In [1]: import numpy as np

In [2]: from numpy import linalg as LA

In [3]: np.set_printoptions(precision=3, suppress=True, linewidth=120, legacy="1.25")

In [4]: J = np.array([[0, 0, 0, 1, 0, 1],
   ...:     [0, 0, 0, 0, 0, 0],
   ...:     [0, 0, 0, 0, 0, 0],
   ...:     [1, 0, 0, 0, 1, 0],
   ...:     [0, 0, 0, 1, 0, 0],
   ...:     [1, 0, 0, 0, 0, 0]])

In [5]: cov = J.T @ J

In [6]: cov
Out[6]: 
array([[2, 0, 0, 0, 1, 0],
       [0, 0, 0, 0, 0, 0],
       [0, 0, 0, 0, 0, 0],
       [0, 0, 0, 2, 0, 1],
       [1, 0, 0, 0, 1, 0],
       [0, 0, 0, 1, 0, 1]])

In [7]: np.trace(cov), (J ** 2).sum()
Out[7]: (6, 6)

In [8]: f = np.array([-1, 1, -2, 1, -2]) + 0.5

In [9]: mat = np.outer(f, f) / (f @ f)

In [10]: mat
Out[10]: 
array([[ 0.027, -0.081,  0.081, -0.081,  0.081],
       [-0.081,  0.243, -0.243,  0.243, -0.243],
       [ 0.081, -0.243,  0.243, -0.243,  0.243],
       [-0.081,  0.243, -0.243,  0.243, -0.243],
       [ 0.081, -0.243,  0.243, -0.243,  0.243]])

In [11]: evals, V = LA.eigh(mat)

In [12]: np.abs(V[:, -1])
Out[12]: array([0.164, 0.493, 0.493, 0.493, 0.493])

In [13]: np.round(V.T @ mat @ V, 3) + 0
Out[13]: 
array([[0., 0., 0., 0., 0.],
       [0., 0., 0., 0., 0.],
       [0., 0., 0., 0., 0.],
       [0., 0., 0., 0., 0.],
       [0., 0., 0., 0., 1.]])

In [14]: (evals > 1e-8).sum(), (evals < -1e-8).sum()
Out[14]: (1, 0)

In [15]: np.round(LA.eigvalsh(mat @ mat), 3) + 0
Out[15]: array([0., 0., 0., 0., 1.])

In [16]: np.round(LA.eigvalsh(mat + -1 * np.eye(5)), 3) + 0
Out[16]: array([-1., -1., -1., -1.,  0.])

In [17]: evals.sum(), np.trace(mat)
Out[17]: (1.0, 1.0)
